$ python -q
>>> import numpy as np
>>> import numpy.linalg as la
>>> np.set_printoptions(suppress=True, linewidth=160)
>>> def tidy(a):
...     return np.round(a, 3) + 0
... 
>>> rng = np.random.default_rng(905)
>>> X = (rng.random((3, 3)) < 0.3) + np.eye(3)
>>> X /= X.sum(axis=1, keepdims=True)
>>> print(tidy(X))
[[0.5   0.    0.5  ]
 [0.333 0.333 0.333]
 [0.5   0.    0.5  ]]
>>> # looks like rank 2
>>> Uu, s, vt = la.svd(X)
>>> print(tidy(s))
[1.115 0.299 0.   ]
>>> out = Uu[:, :2] @ np.diag(s[:2]) @ vt[:2]
>>> tidy(la.norm(X - out) / la.norm(X))
np.float64(0.0)
>>> def softmax(z):
...     e = np.exp(z - z.max(axis=-1, keepdims=True))
...     return e / e.sum(axis=-1, keepdims=True)
... 
>>> tidy(softmax(10 * X[0]))
array([0.498, 0.003, 0.498])
>>> print(tidy(softmax(X[0] + -3)))
[0.384 0.233 0.384]
>>> att = X @ X.T / np.sqrt(3)
>>> tidy(softmax(att)[0] @ X)
array([0.448, 0.104, 0.448])
>>> tidy(softmax(att))
array([[0.344, 0.312, 0.344],
       [0.333, 0.333, 0.333],
       [0.344, 0.312, 0.344]])
>>> tidy(softmax(att + np.triu(np.full(att.shape, -np.inf), 1)))
array([[1.   , 0.   , 0.   ],
       [0.5  , 0.5  , 0.   ],
       [0.344, 0.312, 0.344]])
>>> softmax(att).round(6).argmax(axis=1)
array([0, 0, 0])
>>> A = np.tril(np.array([[8, 2, 0, 3], [4, 5, 9, 8], [6, 1, 3, 4], [7, 9, 2, 3]]), -1) + np.eye(4, dtype=int)
>>> A
array([[1, 0, 0, 0],
       [4, 1, 0, 0],
       [6, 1, 1, 0],
       [7, 9, 2, 1]])
>>> # triangular: eigenvalues sit on the diagonal
>>> hat = np.triu(np.array([[1, 0, 3], [0, 2, 1], [3, 0, 3]]), 1) + np.eye(3)
>>> out = hat @ X @ la.inv(hat)
>>> tidy(np.trace(out)), tidy(np.trace(X))
(np.float64(1.333), np.float64(1.333))
>>> la.matrix_rank(out)
np.int64(2)
>>> tidy(hat @ X - X @ hat)
array([[ 1.5  ,  0.   ,  0.   ],
       [ 0.5  ,  0.   , -0.833],
       [ 0.   ,  0.   , -1.5  ]])
>>> tidy(la.det(out))
np.float64(0.0)
>>> tidy(np.poly(out))
array([ 1.   , -1.333,  0.333,  0.   ])
